% python3 -q
>>> import numpy as np
>>> np.set_printoptions(precision=2, suppress=True, linewidth=200)
>>> r0 = np.array([9, -2, -3, -1, -3, -7, 2, 4])
>>> rng = np.random.default_rng(922694)
>>> W0 = np.outer(rng.normal(size=29), r0) + 0.05 * rng.normal(size=(29, 8))
>>> W0
array([[ -2.66,   0.66,   0.78,   0.3 ,   0.82,   1.95,  -0.63,  -1.17],
       [ -3.53,   0.81,   1.1 ,   0.39,   1.24,   2.77,  -0.78,  -1.56],
       [  3.22,  -0.73,  -1.  ,  -0.3 ,  -1.1 ,  -2.55,   0.71,   1.48],
       [ -4.01,   0.99,   1.29,   0.45,   1.22,   3.05,  -0.95,  -1.75],
       [  1.92,  -0.48,  -0.7 ,  -0.25,  -0.72,  -1.55,   0.5 ,   0.91],
       [  2.09,  -0.47,  -0.69,  -0.29,  -0.61,  -1.75,   0.48,   0.84],
       [  4.71,  -1.  ,  -1.53,  -0.54,  -1.58,  -3.71,   1.02,   2.01],
       [ -8.46,   1.82,   2.81,   0.91,   2.91,   6.6 ,  -1.96,  -3.8 ],
       [ -8.08,   1.79,   2.77,   0.97,   2.7 ,   6.31,  -1.85,  -3.58],
       [ -6.37,   1.44,   2.16,   0.76,   2.22,   4.97,  -1.45,  -2.89],
       [  5.46,  -1.25,  -2.  ,  -0.53,  -1.81,  -4.31,   1.33,   2.57],
       [ -1.06,   0.18,   0.27,   0.12,   0.35,   0.75,  -0.32,  -0.49],
       [  9.35,  -2.1 ,  -3.15,  -0.99,  -3.1 ,  -7.25,   2.15,   4.11],
       [ -1.39,   0.29,   0.34,   0.13,   0.55,   1.04,  -0.29,  -0.63],
       [ -3.83,   0.86,   1.24,   0.51,   1.29,   3.07,  -0.87,  -1.86],
       [  4.  ,  -0.93,  -1.31,  -0.41,  -1.41,  -3.03,   0.89,   1.69],
       [ 17.74,  -3.9 ,  -5.9 ,  -1.88,  -5.91, -13.76,   4.02,   7.86],
       [ -3.64,   0.81,   1.17,   0.45,   1.21,   2.8 ,  -0.83,  -1.59],
       [  1.61,  -0.27,  -0.49,  -0.18,  -0.51,  -1.21,   0.39,   0.72],
       [ 14.19,  -3.14,  -4.76,  -1.63,  -4.69, -11.03,   3.18,   6.34],
       [ -3.1 ,   0.73,   1.05,   0.26,   0.97,   2.42,  -0.67,  -1.35],
       [ -0.84,   0.17,   0.27,   0.15,   0.29,   0.7 ,  -0.15,  -0.41],
       [ -4.15,   0.94,   1.45,   0.45,   1.41,   3.36,  -0.89,  -1.86],
       [  5.36,  -1.17,  -1.74,  -0.55,  -1.71,  -4.13,   1.14,   2.38],
       [  4.59,  -1.07,  -1.59,  -0.33,  -1.52,  -3.57,   1.06,   2.04],
       [  4.22,  -1.  ,  -1.38,  -0.48,  -1.4 ,  -3.35,   1.06,   1.83],
       [  0.92,  -0.12,  -0.35,  -0.15,  -0.41,  -0.82,   0.17,   0.35],
       [ -5.63,   1.27,   1.91,   0.65,   1.89,   4.52,  -1.17,  -2.56],
       [  3.38,  -0.72,  -1.03,  -0.37,  -1.11,  -2.65,   0.74,   1.47]])
>>> Ac = W0 - W0.mean(axis=0)
>>> left, sv, vt = np.linalg.svd(Ac, full_matrices=False)
>>> np.round((sv ** 2).sum() ** 2 / (sv ** 4).sum(), 2)
np.float64(1.0)
>>> np.abs(vt[0]).argmax()
np.int64(0)
>>> np.round(Ac.mean(axis=0), 2) + 0
array([0., 0., 0., 0., 0., 0., 0., 0.])
>>> sv
array([47.46,  0.37,  0.35,  0.3 ,  0.27,  0.24,  0.2 ,  0.17])
>>> (np.sign(left[:, 0]) == np.sign(left[0, 0])).astype(int)
array([1, 1, 0, 1, 0, 0, 0, 1, 1, 1, 0, 1, 0, 1, 1, 0, 0, 1, 0, 0, 1, 1, 1, 0, 0, 0, 0, 1, 0])
